>>> import numpy as np
>>> from numpy import linalg as LA
>>> np.set_printoptions(precision=2, suppress=True, linewidth=100, floatmode="fixed")
>>> m1 = np.loadtxt("x.csv", delimiter=",")
>>> m1
array([[ 0.00,  0.00,  0.00,  0.00,  0.00, -2.00, -2.00, -2.00, -1.00],
       [ 0.00,  0.00,  0.00,  0.00,  1.00,  2.00,  1.00,  2.00,  1.00],
       [ 0.00,  0.00,  0.00,  0.00, -1.00,  1.00,  0.00,  0.00,  1.00],
       [ 0.00,  0.00,  0.00,  0.00,  0.00,  2.00,  2.00, -2.00,  0.00],
       [ 0.00,  1.00, -1.00,  0.00,  0.00,  0.00,  0.00,  0.00,  0.00],
       [-2.00,  2.00,  1.00,  2.00,  0.00,  0.00,  0.00,  0.00,  0.00],
       [-2.00,  1.00,  0.00,  2.00,  0.00,  0.00,  0.00,  0.00,  0.00],
       [-2.00,  2.00,  0.00, -2.00,  0.00,  0.00,  0.00,  0.00,  0.00],
       [-1.00,  1.00,  1.00,  0.00,  0.00,  0.00,  0.00,  0.00,  0.00]])
>>> f, v = m1[0], m1[3]
>>> f @ f
np.float64(13.0)
>>> pr = (f @ v) / (f @ f) * f
>>> v - pr
array([ 0.00,  0.00,  0.00,  0.00,  0.00,  1.38,  1.38, -2.62, -0.31])
>>> LA.matrix_rank(np.outer(f, v))
np.int64(1)
>>> np.outer(f, v)
array([[ 0.00,  0.00,  0.00,  0.00,  0.00,  0.00,  0.00, -0.00,  0.00],
       [ 0.00,  0.00,  0.00,  0.00,  0.00,  0.00,  0.00, -0.00,  0.00],
       [ 0.00,  0.00,  0.00,  0.00,  0.00,  0.00,  0.00, -0.00,  0.00],
       [ 0.00,  0.00,  0.00,  0.00,  0.00,  0.00,  0.00, -0.00,  0.00],
       [ 0.00,  0.00,  0.00,  0.00,  0.00,  0.00,  0.00, -0.00,  0.00],
       [-0.00, -0.00, -0.00, -0.00, -0.00, -4.00, -4.00,  4.00, -0.00],
       [-0.00, -0.00, -0.00, -0.00, -0.00, -4.00, -4.00,  4.00, -0.00],
       [-0.00, -0.00, -0.00, -0.00, -0.00, -4.00, -4.00,  4.00, -0.00],
       [-0.00, -0.00, -0.00, -0.00, -0.00, -2.00, -2.00,  2.00, -0.00]])
>>> round(float(LA.norm(f + v) ** 2 + LA.norm(f - v) ** 2), 2)
50.0
>>> W = np.array([[1, -2, 3],
...     [-3, 2, 0],
...     [0, -1, 0],
...     [-1, -2, -2],
...     [1, -1, 3],
...     [0, 1, 1],
...     [2, 0, -1],
...     [-1, -3, 0],
...     [2, 3, -1]])
>>> c = np.array([4, 5, 4])
>>> H = np.maximum(m1 @ W + c, 0)
>>> (H > 0).mean(axis=0)
array([0.44, 1.00, 0.78])
>>> (H > 0).astype(int)
array([[0, 1, 1],
       [1, 1, 1],
       [1, 1, 1],
       [1, 1, 1],
       [1, 1, 1],
       [0, 1, 0],
       [0, 1, 0],
       [0, 1, 1],
       [0, 1, 1]])
>>> Z = np.array([[3, -2], [0, -3], [0, 0]])
>>> (H @ Z).round(6).argmax(axis=1)
array([0, 0, 0, 0, 0, 0, 0, 0, 0])
>>> H @ Z
array([[  0.00, -18.00],
       [ 21.00, -23.00],
       [ 15.00, -40.00],
       [ 30.00, -59.00],
       [  3.00, -26.00],
       [  0.00, -24.00],
       [  0.00, -21.00],
       [  0.00, -51.00],
       [  0.00, -24.00]])
>>> vals, vecs = LA.eigh(m1)
>>> x0 = np.array([2, 2, 2, 1, 0, 0, 2, 2, 2])
>>> np.round(LA.eigvalsh(m1[1:, 1:]), 2) + 0
array([-3.78, -3.07, -1.51,  0.00,  0.00,  1.51,  3.07,  3.78])
>>> (np.sign(vecs[:, -1].round(6)) == np.sign(vecs[0, -1].round(6))).astype(int)
array([1, 0, 0, 0, 0, 0, 0, 0, 0])
>>> np.round(LA.norm(m1) ** 2 / LA.norm(m1, 2) ** 2, 2)
np.float64(3.09)
>>> LA.norm(m1, axis=0)
array([3.61, 3.32, 1.73, 3.46, 1.41, 3.61, 3.00, 3.46, 1.73])
>>> round(LA.norm(m1, 2), 2)
np.float64(5.03)
>>> np.round(LA.norm(m1[0] - m1[6]), 2)
np.float64(4.69)
